$ python3 -q
>>> import numpy as np
>>> np.set_printoptions(precision=3, suppress=True, linewidth=160, sign=" ")
>>> rd = lambda a: np.round(a, 3) + 0
>>> Y = np.array([[5, -2, 3], [-2, -2, -3], [0, -4, 1]])
>>> M = np.triu(Y, 1)
>>> M
array([[ 0, -2,  3],
       [ 0,  0, -3],
       [ 0,  0,  0]])
>>> Y = np.array([[-3, 3], [-5, 4]])
>>> W2 = np.kron(Y, M)
>>> W2.shape
(6, 6)
>>> W2
array([[  0,   6,  -9,   0,  -6,   9],
       [  0,   0,   9,   0,   0,  -9],
       [  0,   0,   0,   0,   0,   0],
       [  0,  10, -15,   0,  -8,  12],
       [  0,   0,  15,   0,   0, -12],
       [  0,   0,   0,   0,   0,   0]])
>>> left, sigma, vt = np.linalg.svd(W2)
>>> evecs = vt[:(sigma > 1e-8).sum()]
>>> rng = np.random.default_rng(201)
>>> x0 = W2[0] + 3 * W2[2] + rng.integers(2) * np.eye(6)[5]
>>> x0
array([ 0.,  6., -9.,  0., -6.,  9.])
>>> rd(np.diag(evecs.T @ evecs))
array([ 0.,  1.,  1.,  0.,  1.,  1.])
>>> rd(evecs.T @ evecs)
array([[ 0.,  0.,  0.,  0.,  0.,  0.],
       [ 0.,  1.,  0.,  0.,  0.,  0.],
       [ 0.,  0.,  1.,  0.,  0.,  0.],
       [ 0.,  0.,  0.,  0.,  0.,  0.],
       [ 0.,  0.,  0.,  0.,  1.,  0.],
       [ 0.,  0.,  0.,  0.,  0.,  1.]])
>>> mat = np.load("case13.npy")
>>> mat
array([[ 7,  3,  4],
       [ 3, -1,  0],
       [ 2, -2, -1],
       [ 8,  4,  5],
       [ 0, -4, -3],
       [ 1, -3, -2],
       [ 4,  0,  1],
       [ 3, -1,  0]])
>>> W1 = np.array([[2, 1, 9, 6, 2], [4, 0, 5, 4, 5], [9, 2, 6, 1, 3]])
>>> c = np.array([2, 2, 2, 1, 3])
>>> hid = np.maximum(mat @ W1 + c, 0)
>>> hid
array([[  64,   17,  104,   59,   44],
       [   4,    5,   24,   15,    4],
       [   0,    2,    4,    4,    0],
       [  79,   20,  124,   70,   54],
       [   0,    0,    0,    0,    0],
       [   0,    0,    0,    0,    0],
       [  19,    8,   44,   26,   14],
       [   4,    5,   24,   15,    4]])
>>> (hid > 0).mean(axis=0)
array([ 0.625,  0.75 ,  0.75 ,  0.75 ,  0.625])
>>> np.linalg.matrix_rank(hid)
np.int64(3)
>>> W2 = np.array([[1, -2], [0, 0], [1, -1], [0, -1], [-2, -1]])
>>> hid @ W2
array([[  80, -335],
       [  20,  -51],
       [   4,   -8],
       [  95, -406],
       [   0,    0],
       [   0,    0],
       [  35, -122],
       [  20,  -51]])
>>> (hid @ W2).round(6).argmax(axis=1)
array([ 0,  0,  0,  0,  0,  0,  0,  0])
>>> left, sigma, vt = np.linalg.svd(mat)
>>> evecs = vt[:(sigma > 1e-8).sum()]
>>> x0 = mat[3] + -2 * mat[0] + rng.integers(2) * np.eye(3)[1]
>>> x0
array([-6., -1., -3.])
>>> rd(evecs.T @ evecs)
array([[ 0.962, -0.115,  0.154],
       [-0.115,  0.654,  0.462],
       [ 0.154,  0.462,  0.385]])
>>> np.allclose(evecs.T @ evecs @ x0, x0)
False
>>> K = np.loadtxt("data.csv", delimiter=",")
>>> rd(K)
array([[ 0.312,  0.25 ,  0.125,  0.312],
       [ 0.333,  0.556,  0.111,  0.   ],
       [ 0.158,  0.263,  0.316,  0.263],
       [ 0.333,  0.333,  0.111,  0.222]])
>>> round(np.log10(np.linalg.cond(K)))
2
>>> [round(float(x), 3) for x in np.linalg.svd(K, compute_uv=False)[:3]]
[1.046, 0.348, 0.196]
>>> np.argsort(-np.linalg.norm(K, axis=0).round(6), kind="stable")[:3]
array([ 1,  0,  3])
>>> np.linalg.cond(K) > 100
np.True_
>>> rd(np.abs(np.linalg.svd(K)[2][-1]))
array([ 0.625,  0.466,  0.444,  0.441])
>>> rd(K.reshape(-1, 2))
array([[ 0.312,  0.25 ],
       [ 0.125,  0.312],
       [ 0.333,  0.556],
       [ 0.111,  0.   ],
       [ 0.158,  0.263],
       [ 0.316,  0.263],
       [ 0.333,  0.333],
       [ 0.111,  0.222]])
>>> T = K.reshape(4, 2, -1)
>>> np.einsum("ihd,jhd->hij", T, T).shape
(2, 4, 4)
>>> rd(T[:, 0])
array([[ 0.312,  0.25 ],
       [ 0.333,  0.556],
       [ 0.158,  0.263],
       [ 0.333,  0.333]])
>>> rd(T.transpose(1, 0, 2))
array([[[ 0.312,  0.25 ],
        [ 0.333,  0.556],
        [ 0.158,  0.263],
        [ 0.333,  0.333]],

       [[ 0.125,  0.312],
        [ 0.111,  0.   ],
        [ 0.316,  0.263],
        [ 0.111,  0.222]]])
>>> u = np.array([2, 8, 5, 0])
>>> Y = K + np.outer(u, np.eye(4)[2])
>>> rd(Y)
array([[ 0.312,  0.25 ,  2.125,  0.312],
       [ 0.333,  0.556,  8.111,  0.   ],
       [ 0.158,  0.263,  5.316,  0.263],
       [ 0.333,  0.333,  0.111,  0.222]])
>>> x0 = np.array([1, 1, -3, 2])
>>> target = Y @ x0
>>> c, lr = np.zeros(4), 1 / np.linalg.norm(Y, 2) ** 2
>>> for i in range(30):
...     c -= lr * Y.T @ (Y @ c - target)
...     if i % 5 == 0: print(i, round(np.linalg.norm(Y @ c - target), 3))
... 
0 1.563
5 1.533
10 1.504
15 1.476
20 1.448
25 1.42
>>> rd(np.linalg.cond(Y))
np.float64(209.981)
>>> J = np.load("arr.npy")
>>> J
array([[ 0, -2,  0,  0,  2,  1,  1],
       [ 2,  0, -3,  0, -1, -2, -1],
       [ 0,  3,  0,  0,  0,  1,  0],
       [ 0,  0,  0,  0,  0, -1,  1],
       [-2,  1,  0,  0,  0,  1,  2],
       [-1,  2, -1,  1, -1,  0, -3],
       [-1,  1,  0, -1, -2,  3,  0]])
>>> left, sigma = np.linalg.svd(J)
Traceback (most recent call last):
  File "<python-input-56>", line 1, in <module>
    left, sigma = np.linalg.svd(J)
    ^^^^^^^^^^^
ValueError: too many values to unpack (expected 2)
>>> left, sigma, vt = np.linalg.svd(J, full_matrices=False)
>>> (sigma > 1e-8).sum()
np.int64(6)
>>> rd(left.T @ J @ vt.T)
array([[ 5.586,  0.   ,  0.   ,  0.   ,  0.   ,  0.   ,  0.   ],
       [ 0.   ,  5.586,  0.   ,  0.   ,  0.   ,  0.   ,  0.   ],
       [ 0.   ,  0.   ,  2.72 ,  0.   ,  0.   ,  0.   ,  0.   ],
       [ 0.   ,  0.   ,  0.   ,  2.72 ,  0.   ,  0.   ,  0.   ],
       [ 0.   ,  0.   ,  0.   ,  0.   ,  1.842,  0.   ,  0.   ],
       [ 0.   ,  0.   ,  0.   ,  0.   ,  0.   ,  1.842,  0.   ],
       [ 0.   ,  0.   ,  0.   ,  0.   ,  0.   ,  0.   ,  0.   ]])
>>> rd(np.sqrt((sigma ** 2).sum())), rd(np.linalg.norm(J))
(np.float64(9.165), np.float64(9.165))
>>> rd(vt @ vt.T)
array([[ 1.,  0.,  0.,  0.,  0.,  0.,  0.],
       [ 0.,  1.,  0.,  0.,  0.,  0.,  0.],
       [ 0.,  0.,  1.,  0.,  0.,  0.,  0.],
       [ 0.,  0.,  0.,  1.,  0.,  0.,  0.],
       [ 0.,  0.,  0.,  0.,  1.,  0.,  0.],
       [ 0.,  0.,  0.,  0.,  0.,  1.,  0.],
       [ 0.,  0.,  0.,  0.,  0.,  0.,  1.]])
>>> rd(sigma)
array([ 5.586,  5.586,  2.72 ,  2.72 ,  1.842,  1.842,  0.   ])
>>> left.shape, sigma.shape, vt.shape
((7, 7), (7,), (7, 7))
>>> arr = np.loadtxt("w.csv", delimiter=",")
>>> arr
array([[ 4.,  3.,  0.,  6.,  3.,  3.],
       [ 3.,  0.,  1.,  4.,  2.,  6.],
       [ 0.,  1.,  0.,  4.,  4.,  3.],
       [ 6.,  4.,  4.,  4.,  5.,  2.],
       [ 3.,  2.,  4.,  5.,  4.,  2.],
       [ 3.,  6.,  3.,  2.,  2.,  4.]])
>>> np.allclose(arr, arr.T)
True
>>> (arr + arr.T) / 2
array([[ 4.,  3.,  0.,  6.,  3.,  3.],
       [ 3.,  0.,  1.,  4.,  2.,  6.],
       [ 0.,  1.,  0.,  4.,  4.,  3.],
       [ 6.,  4.,  4.,  4.,  5.,  2.],
       [ 3.,  2.,  4.,  5.,  4.,  2.],
       [ 3.,  6.,  3.,  2.,  2.,  4.]])
>>> rd(np.abs(np.linalg.eigvals(arr)).max())
np.float64(19.399)
>>> arr.inv()
Traceback (most recent call last):
  File "<python-input-69>", line 1, in <module>
    arr.inv()
    ^^^^^^^
AttributeError: 'numpy.ndarray' object has no attribute 'inv'
>>> np.allclose(arr @ arr.T, arr.T @ arr)
True
>>> np.trace(arr)
np.float64(16.0)
>>> ev, evecs = np.linalg.eigh(arr)
>>> ev.sum(), np.trace(arr)
(np.float64(16.0), np.float64(16.0))
>>> rd(ev)
array([-6.005, -3.159, -1.497,  2.912,  4.349, 19.399])
>>> T = np.stack([arr, -3 * arr, arr[::-1]])
>>> rd(np.linalg.norm(T, axis=(1, 2)))
array([ 21.26 ,  63.781,  21.26 ])
>>> np.einsum("bij,cij->bc", T, T)
array([[  452., -1356.,   318.],
       [-1356.,  4068.,  -954.],
       [  318.,  -954.,   452.]])
>>> np.linalg.matrix_rank(T.reshape(3, -1))
np.int64(2)
>>> arr[0] @ arr[1]
np.float64(60.0)
>>> rd(np.linalg.norm(arr) ** 2 / np.linalg.norm(arr, 2) ** 2)
np.float64(1.201)
>>> ev, evecs = np.linalg.eigh(arr)
>>> x0 = np.array([2, -2, 1, -1, 2, -2])
>>> rd(np.linalg.eigvalsh(arr[1:, 1:]))
array([-5.614, -2.153, -0.535,  4.342, 15.96 ])
>>> x0 @ arr @ x0
np.float64(16.0)
>>> X = (rng.random((3, 3)) < 0.3) + np.eye(3)
>>> X /= X.sum(axis=1, keepdims=True)
>>> X
array([[ 1. ,  0. ,  0. ],
       [ 0. ,  0.5,  0.5],
       [ 0. ,  0. ,  1. ]])
>>> O = X.astype(float).copy()
>>> for j in range(3):
...     O[:, j] -= O[:, :j] @ (O[:, :j].T @ O[:, j])
...     O[:, j] /= np.linalg.norm(O[:, j])
... 
>>> O.T @ X
array([[ 1. ,  0. ,  0. ],
       [ 0. ,  0.5,  0.5],
       [ 0. ,  0. ,  1. ]])
>>> C2 = X.T @ X
>>> np.trace(C2), (X ** 2).sum()
(np.float64(2.5), np.float64(2.5))
>>> (X @ X.T).shape
(3, 3)
>>> np.linalg.matrix_rank(C2)
np.int64(3)
>>> np.diag(C2)
array([ 1.  ,  0.25,  1.25])
>>> C2
array([[ 1.  ,  0.  ,  0.  ],
       [ 0.  ,  0.25,  0.25],
       [ 0.  ,  0.25,  1.25]])
>>> Y = X / np.sqrt((X ** 2).mean(axis=1, keepdims=True))
>>> rd(X - X.mean(axis=1, keepdims=True))
array([[ 0.667, -0.333, -0.333],
       [-0.333,  0.167,  0.167],
       [-0.333, -0.333,  0.667]])
>>> rd(np.linalg.norm(Y, axis=1))
array([ 1.732,  1.732,  1.732])
>>> u = np.array([-3, 3, -3])
>>> Y = X + np.outer(u, np.eye(3)[0])
>>> rd(np.linalg.det(Y) / np.linalg.det(X)), rd(1 + np.linalg.solve(X, u)[0])
(np.float64(-2.0), np.float64(-2.0))
>>> np.linalg.matrix_rank(np.linalg.inv(Y) - np.linalg.inv(X), tol=1e-8)
np.int64(1)
>>> m1 = np.load("x.npy")
>>> m1
array([[ 11,   0,  -3,  -6,  -8,   3, -10],
       [  0,  15,   2,  -2,  -7,  -7,   5],
       [ -3,   2,  18,  -5,  -6,  -1,   6],
       [ -6,  -2,  -5,  17,   4,   3,  -4],
       [ -8,  -7,  -6,   4,  14,  -1,   7],
       [  3,  -7,  -1,   3,  -1,   7,  -8],
       [-10,   5,   6,  -4,   7,  -8,  17]])
>>> np.unique(m1.round(6), axis=0).shape
(7, 7)
>>> rd(m1 @ np.linalg.pinv(m1) @ m1)
array([[ 11.,   0.,  -3.,  -6.,  -8.,   3., -10.],
       [  0.,  15.,   2.,  -2.,  -7.,  -7.,   5.],
       [ -3.,   2.,  18.,  -5.,  -6.,  -1.,   6.],
       [ -6.,  -2.,  -5.,  17.,   4.,   3.,  -4.],
       [ -8.,  -7.,  -6.,   4.,  14.,  -1.,   7.],
       [  3.,  -7.,  -1.,   3.,  -1.,   7.,  -8.],
       [-10.,   5.,   6.,  -4.,   7.,  -8.,  17.]])
